$ python -q
>>> import numpy as np
>>> np.set_printoptions(precision=1, suppress=True, linewidth=200, sign=" ")
>>> W0 = np.load("run19.npy")
>>> print(W0)
[[ 3  0 -2  2  0  1 -2]
 [ 1  3 -1  3  3 -3  3]
 [ 1  3 -1  3  3 -3  3]]
>>> theta = np.radians(180)
>>> r_ = np.eye(7)
>>> r_[5, 5] = r_[3, 3] = np.cos(theta)
>>> r_[5, 3], r_[3, 5] = -np.sin(theta), np.sin(theta)
>>> r_.round(1) + 0
array([[ 1.,  0.,  0.,  0.,  0.,  0.,  0.],
       [ 0.,  1.,  0.,  0.,  0.,  0.,  0.],
       [ 0.,  0.,  1.,  0.,  0.,  0.,  0.],
       [ 0.,  0.,  0., -1.,  0.,  0.,  0.],
       [ 0.,  0.,  0.,  0.,  1.,  0.,  0.],
       [ 0.,  0.,  0.,  0.,  0., -1.,  0.],
       [ 0.,  0.,  0.,  0.,  0.,  0.,  1.]])
>>> Y = W0 @ r_.T
>>> np.round(np.linalg.svd(W0, compute_uv=False), 1) + 0, np.round(np.linalg.svd(Y, compute_uv=False), 1) + 0
(array([ 9.7,  4.7,  0. ]), array([ 9.7,  4.7,  0. ]))
>>> np.allclose(np.linalg.norm(W0, axis=1), np.linalg.norm(Y, axis=1))
True
>>> Y
array([[ 3.,  0., -2., -2.,  0., -1., -2.],
       [ 1.,  3., -1., -3.,  3.,  3.,  3.],
       [ 1.,  3., -1., -3.,  3.,  3.,  3.]])
>>> blk = np.stack([W0, 3 * W0, W0[::-1]])
>>> print((blk @ W0.T).shape)
(3, 3, 3)
>>> np.linalg.matrix_rank(blk.reshape(3, -1))
np.int64(2)
>>> blk.sum(axis=0)
array([[ 13,   3,  -9,  11,   3,   1,  -5],
       [  5,  15,  -5,  15,  15, -15,  15],
       [  7,  12,  -6,  14,  12, -11,  10]])
>>> print(np.einsum("bij,cij->bc", blk, blk))
[[  116   348    51]
 [  348  1044   153]
 [   51   153   116]]
>>> round(np.linalg.norm(W0, "nuc"), 1)
np.float64(14.4)
>>> np.linalg.norm(W0, axis=0)
array([ 3.3,  4.2,  2.4,  4.7,  4.2,  4.4,  4.7])
>>> np.linalg.norm(W0, axis=1).argmax()
np.int64(1)
>>> np.linalg.norm(W0, axis=1)
array([ 4.7,  6.9,  6.9])
>>> vec = np.array([2, 2, 0, 1, 2, 2, 1])
>>> np.einsum("ij,j->i", W0, vec)
array([  8,  14,  14])
>>> np.sign((W0 @ vec).round(6))
array([ 1,  1,  1])
>>> W0 @ np.eye(7)[2]
array([-2., -1., -1.])
>>> np.linalg.norm(W0 @ vec) <= np.linalg.norm(W0, 2) * np.linalg.norm(vec) + 1e-9
np.True_
>>> W0 @ (2 * vec)
array([ 16,  28,  28])
>>> print(W0 @ np.ones(7))
[ 2.  9.  9.]
>>> print(W0 @ vec)
[  8  14  14]
>>> vec @ W0
Traceback (most recent call last):
  File "<python-input-30>", line 1, in <module>
    vec @ W0
    ~~~~^~~~
ValueError: matmul: Input operand 1 has a mismatch in its core dimension 0, with gufunc signature (n?,k),(k,m?)->(n?,m?) (size 3 is different from 7)
